$ python -q
>>> import numpy as np
>>> np.set_printoptions(precision=2, suppress=True, linewidth=160, legacy="1.25")
>>> F = np.loadtxt("sample3.csv", delimiter=",")
>>> print(F)
[[ -9.   4.  -2.  -1.   7.]
 [-10.  10.   3.   7.  15.]
 [ -4.  19.  -4.   3.   8.]
 [  4.  12.  -3.   2.  13.]
 [ 12.   6.   2.   0.  13.]
 [ 13.   3.  -5.   4.  10.]
 [  6.  -3.  -9.  11.  17.]
 [  5. -10.  -3.  17.  17.]
 [  3. -10.   5.  12.  25.]
 [  4. -12.  11.   3.  16.]
 [ 11.  -3.  17.   0.  22.]
 [  5.   2.  13.  -6.  24.]
 [ -3.  10.  16. -10.  30.]
 [-11.   3.  11.  -2.  26.]
 [-13.   5.   7.  -7.  27.]
 [-14.   9.   2. -14.  28.]
 [-12.   6.  -7. -20.  30.]
 [-10.  -1. -12. -15.  37.]
 [ -2.   6.  -4. -17.  39.]
 [ -7.   5.   3. -22.  33.]
 [  0.  -4.   5. -26.  34.]
 [ -5.  -1.  12. -18.  39.]
 [-13.  -2.  10. -18.  45.]
 [-13.   3.   9. -11.  37.]
 [-11.   8.  11.  -7.  34.]
 [-20.  10.   9.  -2.  34.]
 [-13.   5.  11.  -1.  30.]
 [-16.  -3.  20.  -6.  30.]
 [-20.  -4.  11.   3.  26.]]
>>> labels = F[:, 4] > np.median(F[:, 4])
>>> f = F[labels].mean(axis=0) - F[~labels].mean(axis=0)
>>> print(f)
[ -9.66   2.18   2.47 -16.42  16.55]
>>> print(round((((F - F.mean(axis=0)) @ f > 0) == labels).mean(), 2))
0.9
>>> print(np.argsort(-np.abs(f).round(6), kind="stable"))
[4 3 0 2 1]
>>> print(labels.astype(int))
[0 0 0 0 0 0 0 0 0 0 0 0 1 0 0 1 1 1 1 1 1 1 1 1 1 1 1 1 0]
>>> print(((F - F.mean(axis=0)) @ f > 0).astype(int))
[0 0 0 0 0 0 0 0 0 0 0 0 1 1 1 1 1 1 1 1 1 1 1 1 1 1 1 1 1]
>>> Xs = (F - F.mean(axis=0)) / F.std(axis=0)
>>> print(Xs.std(axis=0))
[1. 1. 1. 1. 1.]
>>> print(np.argwhere(np.abs(Xs) > 2))
[[ 2  1]
 [ 7  3]
 [ 9  1]
 [17  2]]
>>> beta = np.linalg.lstsq(np.delete(Xs, 3, axis=1), Xs[:, 3])[0]
>>> print(beta)
[-0.14 -0.3   0.1  -0.86]
>>> x = np.array([5, -2, -5, -3, 2])
>>> y = F @ x
>>> print(np.round(np.linalg.pinv(F) @ F, 2) + 0)
[[1. 0. 0. 0. 0.]
 [0. 1. 0. 0. 0.]
 [0. 0. 1. 0. 0.]
 [0. 0. 0. 1. 0.]
 [0. 0. 0. 0. 1.]]
>>> rng = np.random.default_rng(9270)
>>> y = y + 0.1 * rng.normal(size=29)
>>> print(y)
[ -26.15  -76.17  -31.02   30.9    64.09   92.02   82.     43.04   24.02   12.01   20.11   21.94  -25.    -57.88  -35.07   -0.18   82.96  130.92  126.99
   71.89  129.06   49.     33.08   -8.99  -36.92  -91.2   -67.    -96.04 -104.18]
>>> beta, *_ = np.linalg.lstsq(F, y)
>>> print([round(float(np.linalg.norm(np.linalg.solve(F.T @ F + lam * np.eye(5), F.T @ y))), 2) for lam in (0, 1, 10, 100)])
[8.19, 8.18, 8.15, 7.79]
